% ipython --no-banner

In [1]: import numpy as np

In [2]: np.set_printoptions(precision=2, suppress=True, linewidth=200)

In [3]: J = np.loadtxt("block17.csv", delimiter=",")

In [4]: print(J)
[[ 0.    0.    0.  ]
 [-0.07 -0.28  0.21]
 [ 0.03  0.12 -0.09]
 [-0.08 -0.32  0.24]]

In [5]: # null space of dimension 2

In [6]: r = np.linalg.matrix_rank(J)

In [7]: print(r)
1

In [8]: null = np.linalg.svd(J)[2][r:].T

In [9]: print(np.linalg.matrix_rank(J.T @ J), np.linalg.matrix_rank(J @ J.T))
1 1

In [10]: U, s, Vt = np.linalg.svd(J)

In [11]: V = Vt[:(s > 1e-8).sum()]

In [12]: rng = np.random.default_rng(48448)

In [13]: vec = J[2] + 5 * J[0] + rng.integers(2) * np.eye(3)[1]

In [14]: print(vec)
[ 0.03  1.12 -0.09]

In [15]: print(np.linalg.matrix_rank(np.vstack([J, vec])))
2

In [16]: print(V.T @ V)
[[ 0.04  0.15 -0.12]
 [ 0.15  0.62 -0.46]
 [-0.12 -0.46  0.35]]

In [17]: vec = np.array([0, 3, 1])

In [18]: print((J * vec).sum(axis=1))
[ 0.   -0.63  0.27 -0.72]

In [19]: print(J @ np.ones(3))
[ 0.   -0.14  0.06 -0.16]

In [20]: print(np.einsum("ij,j->i", J, vec))
[ 0.   -0.63  0.27 -0.72]

In [21]: print(np.sign((J @ vec).round(6)))
[ 0. -1.  1. -1.]

In [22]: print(J @ np.eye(3)[1])
[ 0.   -0.28  0.12 -0.32]

In [23]: print(J * vec)
[[ 0.    0.    0.  ]
 [-0.   -0.84  0.21]
 [ 0.    0.36 -0.09]
 [-0.   -0.96  0.24]]

In [24]: print(np.linalg.norm(J @ vec) <= np.linalg.norm(J, 2) * np.linalg.norm(vec) + 1e-9)
True

In [25]: print(J @ (2 * vec))
[ 0.   -1.26  0.54 -1.44]

In [26]: M2 = J + rng.integers(-2, 3, (4, 1)) @ rng.integers(-2, 3, (1, 3))

In [27]: print(M2)
[[ 0.    2.    2.  ]
 [-0.07 -0.28  0.21]
 [ 0.03  0.12 -0.09]
 [-0.08  3.68  4.24]]

In [28]: print(M2 - J)
[[0. 2. 2.]
 [0. 0. 0.]
 [0. 0. 0.]
 [0. 4. 4.]]

In [29]: print(np.round(np.linalg.svd(M2 - J, compute_uv=False), 2) + 0)
[6.32 0.   0.  ]

In [30]: arr = np.loadtxt("arr.csv", delimiter=",")

In [31]: print(arr)
[[ 0.01 -0.99 -0.14]
 [-0.99  0.01 -0.14]
 [-0.14 -0.14  0.98]]

In [32]: # symmetric

In [33]: Q, V = np.linalg.qr(arr[:, :1])[0], np.linalg.qr(arr[:, 1:])[0]

In [34]: s = np.linalg.svd(Q.T @ V, compute_uv=False)

In [35]: print(s.round(2) + 0)
[0.]

In [36]: print((s > 0.9).sum())
0

In [37]: print(np.linalg.svd(arr, compute_uv=False))
[1. 1. 1.]

In [38]: print(np.linalg.pinv(arr))
[[ 0.01 -0.99 -0.14]
 [-0.99  0.01 -0.14]
 [-0.14 -0.14  0.98]]

In [39]: vals, V = np.linalg.eigh(arr)

In [40]: vec = np.array([0, -1, -2])

In [41]: print(np.round(vec @ arr @ vec / (vec @ vec), 2), vals[0], vals[-1])
0.67 -1.0 1.0

In [42]: print(round(vec @ arr @ vec, 2))
3.36

In [43]: print(round(np.abs(arr).sum(axis=1).max(), 2), np.abs(vals).max())
1.26 1.0

In [44]: print(V * np.maximum(vals, 0) @ V.T)
[[ 0.51 -0.49 -0.07]
 [-0.49  0.51 -0.07]
 [-0.07 -0.07  0.99]]

In [45]: Q = arr.astype(float).copy()

In [46]: for j in range(3):
    ...:     Q[:, j] -= Q[:, :j] @ (Q[:, :j].T @ Q[:, j])
    ...:     Q[:, j] /= np.linalg.norm(Q[:, j])
    ...: 

In [47]: print(Q)
[[ 0.01 -0.99 -0.14]
 [-0.99  0.01 -0.14]
 [-0.14 -0.14  0.98]]

In [48]: print(np.round(Q.T @ arr, 2) + 0)
[[1. 0. 0.]
 [0. 1. 0.]
 [0. 0. 1.]]

In [49]: vals, V = np.linalg.eigh(Q)

In [50]: print(V @ np.diag(vals) @ V.T)
[[ 0.01 -0.99 -0.14]
 [-0.99  0.01 -0.14]
 [-0.14 -0.14  0.98]]

In [51]: print((vals > 1e-8).sum(), (vals < -1e-8).sum())
2 1

In [52]: print(vals)
[-1.  1.  1.]

In [53]: print(np.linalg.svd(Q, compute_uv=False))
[1. 1. 1.]

In [54]: print(vals.sum(), np.trace(Q))
1.0 1.0

In [55]: m1 = np.array([[-1, 0, -2, -2], [0, -2, 3, -2], [0, 0, 2, -1], [0, 0, 0, -1]])

In [56]: vec = np.array([0, 0, 1, 0])

In [57]: y = m1 @ vec

In [58]: print(y)
[-2  3  2  0]

In [59]: print(np.round(np.linalg.solve(m1.T, m1[1]), 2) + 0)
[0. 1. 0. 0.]

In [60]: print(np.linalg.solve(m1, -2 * y))
[-0. -0. -2. -0.]

In [61]: t = np.radians(120)

In [62]: R = np.eye(4)

In [63]: R[0, 0] = R[3, 3] = np.cos(t)

In [64]: R[0, 3], R[3, 0] = -np.sin(t), np.sin(t)

In [65]: print(R)
[[-0.5   0.    0.   -0.87]
 [ 0.    1.    0.    0.  ]
 [ 0.    0.    1.    0.  ]
 [ 0.87  0.    0.   -0.5 ]]

In [66]: M2 = m1 @ R.T

In [67]: print(np.allclose(np.linalg.norm(m1, axis=1), np.linalg.norm(M2, axis=1)))
True

In [68]: print(np.linalg.svd(m1, compute_uv=False), np.linalg.svd(M2, compute_uv=False))
[4.66 3.04 0.99 0.29] [4.66 3.04 0.99 0.29]

In [69]: print(np.abs(M2 - m1).max(axis=0))
[3.23 0.   0.   3.  ]

In [70]: print(np.allclose(m1 @ m1.T, M2 @ M2.T))
True

In [71]: print(round(float(np.linalg.det(R.T)), 2))
1.0

In [72]: print(np.kron(np.eye(2, dtype=int), R))
[[-0.5   0.    0.   -0.87 -0.    0.    0.   -0.  ]
 [ 0.    1.    0.    0.    0.    0.    0.    0.  ]
 [ 0.    0.    1.    0.    0.    0.    0.    0.  ]
 [ 0.87  0.    0.   -0.5   0.    0.    0.   -0.  ]
 [-0.    0.    0.   -0.   -0.5   0.    0.   -0.87]
 [ 0.    0.    0.    0.    0.    1.    0.    0.  ]
 [ 0.    0.    0.    0.    0.    0.    1.    0.  ]
 [ 0.    0.    0.   -0.    0.87  0.    0.   -0.5 ]]

In [73]: print(np.round(np.poly(R), 2) + 0)
[ 1. -1.  0. -1.  1.]

In [74]: print(np.allclose(m1 @ m1.T, m1.T @ m1))
False

In [75]: print(np.trace(m1))
-2

In [76]: print(m1 @ m1)
[[ 1  0 -2  6]
 [ 0  4  0  3]
 [ 0  0  4 -1]
 [ 0  0  0  1]]

In [77]: m1.inv()
Traceback (most recent call last):
  Cell In[77], line 1
    m1.inv()
AttributeError: 'numpy.ndarray' object has no attribute 'inv'


In [78]: print((m1 - m1.T) / 2)
[[ 0.   0.  -1.  -1. ]
 [ 0.   0.   1.5 -1. ]
 [ 1.  -1.5  0.  -0.5]
 [ 1.   1.   0.5  0. ]]

In [79]: M2 = m1[0, 0] * m1[1:] - np.outer(m1[1:, 0], m1[0])

In [80]: print(M2)
[[ 0  2 -3  2]
 [ 0  0 -2  1]
 [ 0  0  0  1]]

In [81]: print(m1[:, 0] / m1[0, 0])
[ 1. -0. -0. -0.]

In [82]: print(np.linalg.matrix_rank(M2), np.linalg.matrix_rank(m1))
3 4

In [83]: E = np.load("x.npy")

In [84]: print(E)
[[ 0.  0.  1.  0.]
 [ 0.  1.  0.  0.]
 [-1.  0.  0.  0.]
 [ 0.  0.  0.  1.]]

In [85]: print(np.argsort(-np.linalg.norm(J, axis=0).round(6), kind="stable")[:3])
[1 2 0]

In [86]: print(np.linalg.matrix_rank(J, rtol=0.1))
1

In [87]: print(np.linalg.cond(J) > 100)
True

In [88]: print([round(float(x), 2) for x in np.linalg.svd(J, compute_uv=False)[:3]])
[0.56, 0.0, 0.0]

In [89]: print(round(float(np.linalg.norm(J, 2) / np.linalg.norm(J)), 2))
1.0

In [90]: print(E @ E)
[[-1.  0.  0.  0.]
 [ 0.  1.  0.  0.]
 [ 0.  0. -1.  0.]
 [ 0.  0.  0.  1.]]

In [91]: print((np.linalg.matrix_power((E != 0) + (E.T != 0) + np.eye(4), 4) > 0).astype(int))
[[1 0 1 0]
 [0 1 0 0]
 [1 0 1 0]
 [0 0 0 1]]

In [92]: print(np.round(np.linalg.det(E), 2))
1.0

In [93]: mat = np.load("w.npy")

In [94]: print(mat)
[[0 0 0]
 [1 0 0]
 [0 1 0]]

In [95]: gram = mat.T @ mat

In [96]: print(np.diag(gram))
[1 1 0]

In [97]: print(np.allclose(gram, gram.T))
True

In [98]: print(np.trace(gram), (mat ** 2).sum())
2 2

In [99]: X = np.loadtxt("run14.csv", delimiter=",")

In [100]: print(X)
[[ 1.  1. -1. -1. -1. -1.  1.  1.]
 [ 1.  1. -1. -1.  1.  1. -1. -1.]
 [ 1. -1. -1.  1. -1.  1.  1. -1.]
 [ 1. -1.  1. -1.  1. -1.  1. -1.]]

In [101]: M2 = X / np.sqrt((X ** 2).mean(axis=1, keepdims=True))

In [102]: print(np.linalg.matrix_rank(X - X.mean(axis=1, keepdims=True)))
4

In [103]: print(X - X.mean(axis=1, keepdims=True))
[[ 1.  1. -1. -1. -1. -1.  1.  1.]
 [ 1.  1. -1. -1.  1.  1. -1. -1.]
 [ 1. -1. -1.  1. -1.  1.  1. -1.]
 [ 1. -1.  1. -1.  1. -1.  1. -1.]]

In [104]: print(M2[2])
[ 1. -1. -1.  1. -1.  1.  1. -1.]

In [105]: print(np.linalg.matrix_rank(M2) == np.linalg.matrix_rank(X))
True

In [106]: print(np.linalg.norm(M2, axis=1))
[2.83 2.83 2.83 2.83]

In [107]: print(np.round(np.linalg.norm(X, 1), 2), round(np.linalg.norm(X, np.inf), 2))
4.0 8.0

In [108]: print(X[3] @ X[1])
0.0

In [109]: print(round(float(np.linalg.norm(X, "nuc")), 2))
11.31

In [110]: print(np.round(np.linalg.norm(X[3], 1), 2), np.round(np.linalg.norm(X[3], np.inf), 2))
8.0 1.0

In [111]: print(np.linalg.norm(X, axis=1).argmax())
0

In [112]: print(np.linalg.norm(X, axis=0))
[2. 2. 2. 2. 2. 2. 2. 2.]

In [113]: print(round(np.linalg.norm(X[3] - X[1]), 2))
4.0

In [114]: print(round(np.linalg.norm(X) ** 2 / np.linalg.norm(X, 2) ** 2, 2))
4.0

In [115]: feats = np.loadtxt("data.csv", delimiter=",")

In [116]: print(feats)
[[ 5.  1. -1.]
 [ 5.  1. -1.]
 [ 0. -3. -5.]
 [-3.  1.  3.]
 [-3. -2. -2.]
 [ 0.  0.  0.]
 [ 2.  2.  2.]
 [ 0.  0.  0.]
 [-3.  1.  3.]
 [-3.  1.  3.]
 [ 0.  0.  0.]
 [-3.  1.  3.]
 [ 0. -3. -5.]
 [ 0.  0.  0.]
 [ 5.  1. -1.]
 [ 2.  2.  2.]
 [ 0.  0.  0.]
 [ 0.  0.  0.]
 [ 0.  0.  0.]
 [ 5.  1. -1.]
 [ 5.  1. -1.]
 [ 5.  1. -1.]
 [-3. -2. -2.]
 [ 0.  0.  0.]
 [ 0.  0.  0.]
 [ 5.  1. -1.]]

In [117]: # row 1 repeats row 0

In [118]: cent = feats[[14, 12]].astype(float)

In [119]: for _ in range(6):
     ...:     lab = np.linalg.norm(feats[:, None] - cent, axis=-1).argmin(axis=1)
     ...:     cent = np.array([feats[lab == j].mean(axis=0) for j in range(2)])
     ...: 

In [120]: print(lab)
[0 0 1 0 1 0 0 0 0 0 0 0 1 0 0 0 0 0 0 0 0 0 1 0 0 0]

In [121]: print(np.abs(cent[1] - cent[0]).argmax())
2

In [122]: M2 = np.c_[feats[:, :1] @ np.array([[-4]]), np.array([0, 1, 1, 1, 1, 3, 3, 1, 2, 1, 2, 2, 3, 1, 0, 0, 1, 1, 2, 0, 1, 0, 1, 2, 2, 3])]

In [123]: print(M2)
[[-20.   0.]
 [-20.   1.]
 [  0.   1.]
 [ 12.   1.]
 [ 12.   1.]
 [  0.   3.]
 [ -8.   3.]
 [  0.   1.]
 [ 12.   2.]
 [ 12.   1.]
 [  0.   2.]
 [ 12.   2.]
 [  0.   3.]
 [  0.   1.]
 [-20.   0.]
 [ -8.   0.]
 [  0.   1.]
 [  0.   1.]
 [  0.   2.]
 [-20.   0.]
 [-20.   1.]
 [-20.   0.]
 [ 12.   1.]
 [  0.   2.]
 [  0.   2.]
 [-20.   3.]]

In [124]: print(np.round(np.linalg.lstsq(feats, M2[:, 0])[0], 2) + 0)
[-4.  0.  0.]

In [125]: print(np.linalg.matrix_rank(np.c_[feats, M2]))
4

In [126]: U, s, Vt = np.linalg.svd(feats)

In [127]: print(s)
[16.06 11.54  0.33]

In [128]: M2 = U[:, :2] @ np.diag(s[:2]) @ Vt[:2]

In [129]: print(np.linalg.matrix_rank(feats, rtol=0.05))
2

In [130]: print(np.linalg.matrix_rank(M2))
2

In [131]: print(round(np.abs(feats - M2).max(), 2))
0.12

In [132]: vals, V = np.linalg.eigh(arr)

In [133]: print(np.unique(vals.round(6) + 0, return_counts=True)[1])
[1 2]

In [134]: print((vals > 1e-8).sum(), (vals < -1e-8).sum())
2 1

In [135]: print(V @ np.diag(vals) @ V.T)
[[ 0.01 -0.99 -0.14]
 [-0.99  0.01 -0.14]
 [-0.14 -0.14  0.98]]

In [136]: print(np.linalg.eigvalsh(arr + 5 * np.eye(3)))
[4. 6. 6.]

In [137]: print(round(float(vals.sum()), 2), round(float(np.trace(arr)), 2))
1.0 1.0

In [138]: print(np.round(V.T @ V, 2) + 0)
[[1. 0. 0.]
 [0. 1. 0.]
 [0. 0. 1.]]

In [139]: print(np.linalg.eigvalsh(arr @ arr))
[1. 1. 1.]

In [140]: W0 = np.loadtxt("test2.csv", delimiter=",")

In [141]: print(W0)
[[ 4.16  1.92  5.47]
 [ 3.07 -0.72  1.41]
 [ 0.59 -0.34  5.91]
 [-1.55  4.92 -0.09]
 [-2.36 -2.21 -1.64]
 [ 5.95 -6.02 -2.53]
 [-1.79  2.79 -1.39]
 [-2.21  4.75 -1.7 ]
 [-1.27  1.9  -0.63]
 [ 0.86 -4.27 -2.62]
 [-0.56 -3.37  0.18]
 [-2.23 -1.13  2.43]
 [ 3.01  1.79 -5.32]
 [-2.63 -5.74  0.93]]

In [142]: f, v = W0[4], W0[3]

In [143]: print(np.round(f @ f, 2))
13.14

In [144]: pr = (f @ v) / (f @ f) * f

In [145]: print(v - pr)
[-2.82  3.73 -0.97]

In [146]: print(np.round(np.linalg.norm(f + v) ** 2 + np.linalg.norm(f - v) ** 2, 2))
79.52

In [147]: print(round(float((v - pr) @ f), 2))
-0.0

In [148]: Q, R = np.linalg.qr(W0)

In [149]: print(np.abs(np.diag(R)))
[10.11 12.74 11.09]

In [150]: print(Q @ R)
[[ 4.16  1.92  5.47]
 [ 3.07 -0.72  1.41]
 [ 0.59 -0.34  5.91]
 [-1.55  4.92 -0.09]
 [-2.36 -2.21 -1.64]
 [ 5.95 -6.02 -2.53]
 [-1.79  2.79 -1.39]
 [-2.21  4.75 -1.7 ]
 [-1.27  1.9  -0.63]
 [ 0.86 -4.27 -2.62]
 [-0.56 -3.37  0.18]
 [-2.23 -1.13  2.43]
 [ 3.01  1.79 -5.32]
 [-2.63 -5.74  0.93]]

In [151]: print(np.round(abs(R[0, 0]), 2), round(np.linalg.norm(W0[:, 0]), 2))
10.11 10.11

In [152]: print(np.allclose(R.T @ R, W0.T @ W0))
True
